$ ipython --no-banner

In [1]: import numpy as np

In [2]: from numpy import linalg as LA

In [3]: np.set_printoptions(precision=4, suppress=True, linewidth=120, legacy="1.25")

In [4]: mat = np.array([[1.0, 0.2, 0.04], [0.2, 1.0, 0.2], [0.04, 0.2, 1.0]])

In [5]: # equal to its transpose

In [6]: B = LA.inv(mat)

In [7]: B.round(4) + 0
Out[7]: 
array([[ 1.0417, -0.2083,  0.    ],
       [-0.2083,  1.0833, -0.2083],
       [ 0.    , -0.2083,  1.0417]])

In [8]: (np.abs(B) > 1e-9).astype(int)
Out[8]: 
array([[1, 1, 0],
       [1, 1, 1],
       [0, 1, 1]])

In [9]: np.round(LA.det(mat) * LA.det(B), 4)
Out[9]: 1.0

In [10]: round(LA.slogdet(mat)[0], 4)
Out[10]: 1.0

In [11]: vec = np.ones(3)

In [12]: for _ in range(4):
    ...:     vec = mat @ vec
    ...:     vec /= LA.norm(vec)
    ...:     print(round(vec @ mat @ vec, 4))
    ...: 
1.3002
1.3025
1.3032
1.3034

In [13]: round(LA.eigvalsh(mat)[-1], 4)
Out[13]: 1.3035

In [14]: evals, vecs = LA.eig(mat)

In [15]: np.round(mat @ vecs[:, 0] - evals[0] * vecs[:, 0], 4) + 0
Out[15]: array([0., 0., 0.])

In [16]: round(float(np.prod(evals)), 4)
Out[16]: 0.9216

In [17]: round(float(LA.det(mat)), 4)
Out[17]: 0.9216

In [18]: round(float(np.abs(LA.eigvals(mat)).max()), 4)
Out[18]: 1.3035

In [19]: np.trace(mat)
Out[19]: 3.0

In [20]: LA.matrix_power(mat, 3)
Out[20]: 
array([[1.128 , 0.6403, 0.2433],
       [0.6403, 1.2432, 0.6403],
       [0.2433, 0.6403, 1.128 ]])

In [21]: m1 = np.loadtxt("run0.csv", delimiter=",")

In [22]: m1
Out[22]: 
array([[0.4444, 0.3333, 0.2222],
       [0.4   , 0.2   , 0.4   ],
       [0.2   , 0.4   , 0.4   ]])

In [23]: u = np.array([-5, 2])

In [24]: np.polyval(u, m1[1])
Out[24]: array([0., 1., 0.])

In [25]: np.cross(m1[1, :3], m1[0, :3])
Out[25]: array([-0.0889,  0.0889,  0.0444])

In [26]: U, sig, VT = LA.svd(m1, full_matrices=False)

In [27]: np.abs(U[:, 0]).round(6).argmax()
Out[27]: 1

In [28]: U.shape, sig.shape, VT.shape
Out[28]: ((3, 3), (3,), (3, 3))

In [29]: np.cumsum(sig ** 2) / np.sum(sig ** 2)
Out[29]: array([0.9298, 0.977 , 1.    ])

In [30]: sig
Out[30]: array([1.0012, 0.2254, 0.1575])

In [31]: sig / sig[0]
Out[31]: array([1.    , 0.2252, 0.1574])

In [32]: np.round(U.T @ m1 @ VT.T, 4) + 0
Out[32]: 
array([[1.0012, 0.    , 0.    ],
       [0.    , 0.2254, 0.    ],
       [0.    , 0.    , 0.1575]])

In [33]: np.abs(VT[0])
Out[33]: array([0.6036, 0.5369, 0.5894])

In [34]: q, vecs = LA.qr(m1[:, :2])[0], LA.qr(m1[:, 2:])[0]

In [35]: sig = LA.svd(q.T @ vecs, compute_uv=False)

In [36]: (sig > 0.9).sum()
Out[36]: 1

In [37]: sig
Out[37]: array([0.9385])

In [38]: np.round(LA.norm(q @ q.T - vecs @ vecs.T, 2), 4)
Out[38]: 1.0

In [39]: u = np.array([-3, -3, 0])

In [40]: B = m1 + np.outer(u, np.eye(3)[2])

In [41]: B
Out[41]: 
array([[ 0.4444,  0.3333, -2.7778],
       [ 0.4   ,  0.2   , -2.6   ],
       [ 0.2   ,  0.4   ,  0.4   ]])

In [42]: LA.matrix_rank(LA.inv(B) - LA.inv(m1), tol=1e-8)
Out[42]: 1

In [43]: E = np.load("sample10.npy")

In [44]: E
Out[44]: 
array([[ 1.9013,  1.7008,  1.4886],
       [-2.0446,  2.7863,  2.6506],
       [ 0.5932, -5.476 ,  0.9964],
       [-3.4865,  7.7324, -0.2757],
       [ 2.1977,  0.1459,  2.4991],
       [ 2.2338, -7.9168,  2.3988],
       [ 2.8365, -1.811 ,  1.3585],
       [ 4.18  , -6.3126, -1.3732],
       [-0.3875, -4.4617, -0.6673],
       [-4.0876,  3.089 ,  0.7123],
       [-1.0911, -7.0414, -1.9802],
       [-6.5357, -2.0159,  0.0091],
       [-0.8518, -4.1647, -1.9093],
       [ 1.5573, -8.2955, -1.0428],
       [-2.3764,  0.2555,  0.2568],
       [ 1.3461,  0.4577, -0.1415],
       [-3.1522, -0.5858,  0.9378]])

In [45]: cen = (E - E.mean(axis=0)) / E.std(axis=0)

In [46]: cen.std(axis=0)
Out[46]: array([1., 1., 1.])

In [47]: b = LA.lstsq(np.delete(cen, 0, axis=1), cen[:, 0])[0]

In [48]: b
Out[48]: array([-0.5464,  0.279 ])

In [49]: J = np.load("x.npy")

In [50]: J
Out[50]: 
array([[ 0, -3,  1],
       [ 3,  0,  5],
       [-1, -5,  0]])

In [51]: # null space of dimension 1

In [52]: np.round(np.poly(J), 4) + 0
Out[52]: array([ 1.,  0., 35.,  0.])

In [53]: np.einsum("ii->", J)
Out[53]: 0

In [54]: np.round(LA.det(2 * J), 4), round(float(LA.det(J)), 4)
Out[54]: (0.0, 0.0)

In [55]: rng = np.random.default_rng(794)

In [56]: z = rng.permutation(3)

In [57]: z
Out[57]: array([1, 0, 2])

In [58]: B = J[z][:, z]

In [59]: np.allclose(B, J)
Out[59]: False

In [60]: np.round(np.sort(np.abs(LA.eigvals(B))), 4) + 0
Out[60]: array([0.    , 5.9161, 5.9161])

In [61]: np.diag(B)
Out[61]: array([0, 0, 0])

In [62]: B = np.array([[-2, 0, -2], [0, -2, -2], [2, 0, 2]])

In [63]: np.einsum("ik,kj->ij", mat, B)
Out[63]: 
array([[-1.92, -0.4 , -2.32],
       [ 0.  , -2.  , -2.  ],
       [ 1.92, -0.4 ,  1.52]])

In [64]: np.vstack([mat, B.T]).shape
Out[64]: (6, 3)

In [65]: B.T @ mat.T
Out[65]: 
array([[-1.92,  0.  ,  1.92],
       [-0.4 , -2.  , -0.4 ],
       [-2.32, -2.  ,  1.52]])

In [66]: np.einsum("ik,kj->ji", mat, B)
Out[66]: 
array([[-1.92,  0.  ,  1.92],
       [-0.4 , -2.  , -0.4 ],
       [-2.32, -2.  ,  1.52]])

In [67]: mat @ B
Out[67]: 
array([[-1.92, -0.4 , -2.32],
       [ 0.  , -2.  , -2.  ],
       [ 1.92, -0.4 ,  1.52]])

In [68]: LA.matrix_rank(np.vstack([mat, B.T]))
Out[68]: 3

In [69]: rank = LA.matrix_rank(J)

In [70]: rank
Out[70]: 2

In [71]: ns = LA.svd(J)[2][rank:].T

In [72]: LA.matrix_rank(J.T @ J), LA.matrix_rank(J @ J.T)
Out[72]: (2, 2)

In [73]: ns @ ns.T
Out[73]: 
array([[ 0.7143, -0.1429, -0.4286],
       [-0.1429,  0.0286,  0.0857],
       [-0.4286,  0.0857,  0.2571]])

In [74]: [int(LA.matrix_rank(np.delete(J, i, axis=0))) for i in range(3)]
Out[74]: [2, 2, 2]

In [75]: ns.shape
Out[75]: (3, 1)

In [76]: LA.cond(J) > 100
Out[76]: True

In [77]: np.round(LA.norm(J, 2) / LA.norm(J), 4)
Out[77]: 0.7071

In [78]: np.argsort(-LA.norm(J, axis=0).round(6), kind="stable")[:3]
Out[78]: array([1, 2, 0])

In [79]: X = np.load("data.npy")

In [80]: X
Out[80]: 
array([[3., 1., 0.],
       [0., 3., 1.],
       [0., 0., 3.]])

In [81]: # triangular, det is the product of the diagonal

In [82]: np.trace(X)
Out[82]: 9.0

In [83]: np.allclose(X, X.T)
Out[83]: False

In [84]: X @ X
Out[84]: 
array([[9., 6., 1.],
       [0., 9., 6.],
       [0., 0., 9.]])

In [85]: np.allclose(X @ X.T, X.T @ X)
Out[85]: False

In [86]: (X - X.T) / 2
Out[86]: 
array([[ 0. ,  0.5,  0. ],
       [-0.5,  0. ,  0.5],
       [ 0. , -0.5,  0. ]])
